$ python -q
>>> import numpy as np
>>> np.set_printoptions(precision=2, suppress=True, linewidth=120)
>>> arr = np.load("test4.npy")
>>> arr
array([[-1.4 , -2.  ,  0.  ,  1.2 ],
       [-1.  , -2.4 ,  0.2 , -0.1 ],
       [-0.1 , -0.6 , -0.5 ,  1.1 ],
       [-1.04, -2.42,  0.27,  0.27],
       [-0.2 ,  0.6 ,  0.1 , -1.5 ],
       [-1.1 , -0.9 ,  0.7 ,  1.1 ]])
>>> O, R = np.linalg.qr(arr)
>>> np.abs(np.diag(R))
array([2.3 , 1.74, 0.68, 2.03])
>>> np.round(O @ R, 2) + 0
array([[-1.4 , -2.  ,  0.  ,  1.2 ],
       [-1.  , -2.4 ,  0.2 , -0.1 ],
       [-0.1 , -0.6 , -0.5 ,  1.1 ],
       [-1.04, -2.42,  0.27,  0.27],
       [-0.2 ,  0.6 ,  0.1 , -1.5 ],
       [-1.1 , -0.9 ,  0.7 ,  1.1 ]])
>>> O.shape, R.shape
((6, 4), (4, 4))
>>> vec = np.array([-3, 5, 3, 1])
>>> rhs = arr @ vec
>>> print(np.round(np.linalg.pinv(arr) @ arr, 2) + 0)
[[1. 0. 0. 0.]
 [0. 1. 0. 0.]
 [0. 0. 1. 0.]
 [0. 0. 0. 1.]]
>>> np.linalg.lstsq(arr, rhs)[0]
array([-3.,  5.,  3.,  1.])
>>> rhs
array([-4.6, -8.5, -3.1, -7.9,  2.4,  2. ])
>>> rng = np.random.default_rng(675)
>>> rhs = rhs + 0.3 * rng.normal(size=6)
>>> print(rhs)
[-4.79 -8.89 -3.27 -8.58  2.26  2.1 ]
>>> coef, *_ = np.linalg.lstsq(arr, rhs)
>>> np.round(arr.T @ (rhs - arr @ coef), 2) + 0
array([0., 0., 0., 0.])
>>> print(coef.round())
[-3.  5.  3.  1.]
>>> W0 = np.load("m.npy")
>>> W0
array([[ 3,  3,  3,  3,  3,  3,  3,  3],
       [ 3,  6,  6,  6,  6,  6,  6,  6],
       [ 3,  6,  9,  9,  9,  9,  9,  9],
       [ 3,  6,  9, 12, 12, 12, 12, 12],
       [ 3,  6,  9, 12, 15, 15, 15, 15],
       [ 3,  6,  9, 12, 15, 18, 18, 18],
       [ 3,  6,  9, 12, 15, 18, 21, 21],
       [ 3,  6,  9, 12, 15, 18, 21, 24]])
>>> L = np.linalg.cholesky(W0)
>>> L
array([[1.73, 0.  , 0.  , 0.  , 0.  , 0.  , 0.  , 0.  ],
       [1.73, 1.73, 0.  , 0.  , 0.  , 0.  , 0.  , 0.  ],
       [1.73, 1.73, 1.73, 0.  , 0.  , 0.  , 0.  , 0.  ],
       [1.73, 1.73, 1.73, 1.73, 0.  , 0.  , 0.  , 0.  ],
       [1.73, 1.73, 1.73, 1.73, 1.73, 0.  , 0.  , 0.  ],
       [1.73, 1.73, 1.73, 1.73, 1.73, 1.73, 0.  , 0.  ],
       [1.73, 1.73, 1.73, 1.73, 1.73, 1.73, 1.73, 0.  ],
       [1.73, 1.73, 1.73, 1.73, 1.73, 1.73, 1.73, 1.73]])
>>> L @ L.T
array([[ 3.,  3.,  3.,  3.,  3.,  3.,  3.,  3.],
       [ 3.,  6.,  6.,  6.,  6.,  6.,  6.,  6.],
       [ 3.,  6.,  9.,  9.,  9.,  9.,  9.,  9.],
       [ 3.,  6.,  9., 12., 12., 12., 12., 12.],
       [ 3.,  6.,  9., 12., 15., 15., 15., 15.],
       [ 3.,  6.,  9., 12., 15., 18., 18., 18.],
       [ 3.,  6.,  9., 12., 15., 18., 21., 21.],
       [ 3.,  6.,  9., 12., 15., 18., 21., 24.]])
>>> np.diag(L) ** 2
array([3., 3., 3., 3., 3., 3., 3., 3.])
>>> u, r1 = W0[3], W0[5]
>>> u @ r1
np.int64(1098)
>>> p = (u @ r1) / (u @ u) * u
>>> round(float((r1 - p) @ u), 2)
0.0
>>> r1 - p
array([-0.89, -1.79, -2.68, -3.57, -0.57,  2.43,  2.43,  2.43])
>>> print(np.outer(u, r1))
[[  9  18  27  36  45  54  54  54]
 [ 18  36  54  72  90 108 108 108]
 [ 27  54  81 108 135 162 162 162]
 [ 36  72 108 144 180 216 216 216]
 [ 36  72 108 144 180 216 216 216]
 [ 36  72 108 144 180 216 216 216]
 [ 36  72 108 144 180 216 216 216]
 [ 36  72 108 144 180 216 216 216]]
>>> W0 @ W0
array([[  72,  135,  189,  234,  270,  297,  315,  324],
       [ 135,  261,  369,  459,  531,  585,  621,  639],
       [ 189,  369,  531,  666,  774,  855,  909,  936],
       [ 234,  459,  666,  846,  990, 1098, 1170, 1206],
       [ 270,  531,  774,  990, 1170, 1305, 1395, 1440],
       [ 297,  585,  855, 1098, 1305, 1467, 1575, 1629],
       [ 315,  621,  909, 1170, 1395, 1575, 1701, 1764],
       [ 324,  639,  936, 1206, 1440, 1629, 1764, 1836]])
>>> (W0 + W0.T) / 2
array([[ 3.,  3.,  3.,  3.,  3.,  3.,  3.,  3.],
       [ 3.,  6.,  6.,  6.,  6.,  6.,  6.,  6.],
       [ 3.,  6.,  9.,  9.,  9.,  9.,  9.,  9.],
       [ 3.,  6.,  9., 12., 12., 12., 12., 12.],
       [ 3.,  6.,  9., 12., 15., 15., 15., 15.],
       [ 3.,  6.,  9., 12., 15., 18., 18., 18.],
       [ 3.,  6.,  9., 12., 15., 18., 21., 21.],
       [ 3.,  6.,  9., 12., 15., 18., 21., 24.]])
>>> np.allclose(W0 @ W0.T, W0.T @ W0)
True
>>> np.linalg.determinant(W0)
Traceback (most recent call last):
  File "<python-input-34>", line 1, in <module>
    np.linalg.determinant(W0)
    ^^^^^^^^^^^^^^^^^^^^^
AttributeError: module 'numpy.linalg' has no attribute 'determinant'
>>> np.allclose(W0, W0.T)
True
>>> np.trace(W0)
np.int64(108)
>>> W0.inv()
Traceback (most recent call last):
  File "<python-input-37>", line 1, in <module>
    W0.inv()
    ^^^^^^
AttributeError: 'numpy.ndarray' object has no attribute 'inv'
>>> np.sort(np.abs(np.linalg.eigvals(W0)))
array([ 0.78,  0.86,  1.04,  1.37,  2.07,  3.77, 10.01, 88.1 ])
>>> W0.shape
(8, 8)
>>> W0[8]
Traceback (most recent call last):
  File "<python-input-40>", line 1, in <module>
    W0[8]
    ~~^^^
IndexError: index 8 is out of bounds for axis 0 with size 8
>>> W0.sum(axis=0)
array([ 24,  45,  63,  78,  90,  99, 105, 108])
>>> Y = W0 / np.linalg.norm(W0, axis=1, keepdims=True)
>>> cov = Y @ Y.T
>>> cov[5]
array([0.91, 0.95, 0.97, 0.99, 1.  , 1.  , 1.  , 0.99])
>>> print(cov)
[[1.   0.98 0.97 0.95 0.93 0.91 0.9  0.89]
 [0.98 1.   0.99 0.98 0.96 0.95 0.93 0.92]
 [0.97 0.99 1.   0.99 0.98 0.97 0.96 0.95]
 [0.95 0.98 0.99 1.   1.   0.99 0.98 0.97]
 [0.93 0.96 0.98 1.   1.   1.   0.99 0.98]
 [0.91 0.95 0.97 0.99 1.   1.   1.   0.99]
 [0.9  0.93 0.96 0.98 0.99 1.   1.   1.  ]
 [0.89 0.92 0.95 0.97 0.98 0.99 1.   1.  ]]
>>> np.linalg.norm(Y, axis=1)
array([1., 1., 1., 1., 1., 1., 1., 1.])
>>> F = np.load("sample17.npy")
>>> print(F)
[[-16.72  10.87  -1.57]
 [-14.63 -13.08   3.86]
 [  7.19 -18.27   3.83]
 [ 11.98 -15.74   2.97]
 [ 18.65  -7.19   0.61]
 [ -0.81 -19.46   4.56]
 [-11.46  16.1   -3.08]
 [  1.22 -19.46   4.44]
 [ 19.91  -1.81  -0.71]
 [-18.19  -7.81   2.84]
 [ 18.56  -7.43   0.67]
 [ -8.09 -17.71   4.57]
 [-12.81 -14.78   4.16]
 [  0.67 -19.48   4.48]
 [ -9.87 -16.82   4.46]
 [-16.86 -10.23   3.33]
 [ 17.93   8.35  -2.95]
 [  4.11 -19.12   4.2 ]]
>>> # null space of dimension 1
>>> cov = np.cov(F, rowvar=False)
>>> np.median(F, axis=0)
array([ -0.07, -13.93,   3.58])
>>> np.argwhere(np.triu(np.abs(np.corrcoef(F.T)) > 0.8, 1))
array([[1, 2]])
>>> print(np.round(np.linalg.eigvalsh(cov)[::-1], 2) + 0)
[188.04 131.91   0.  ]
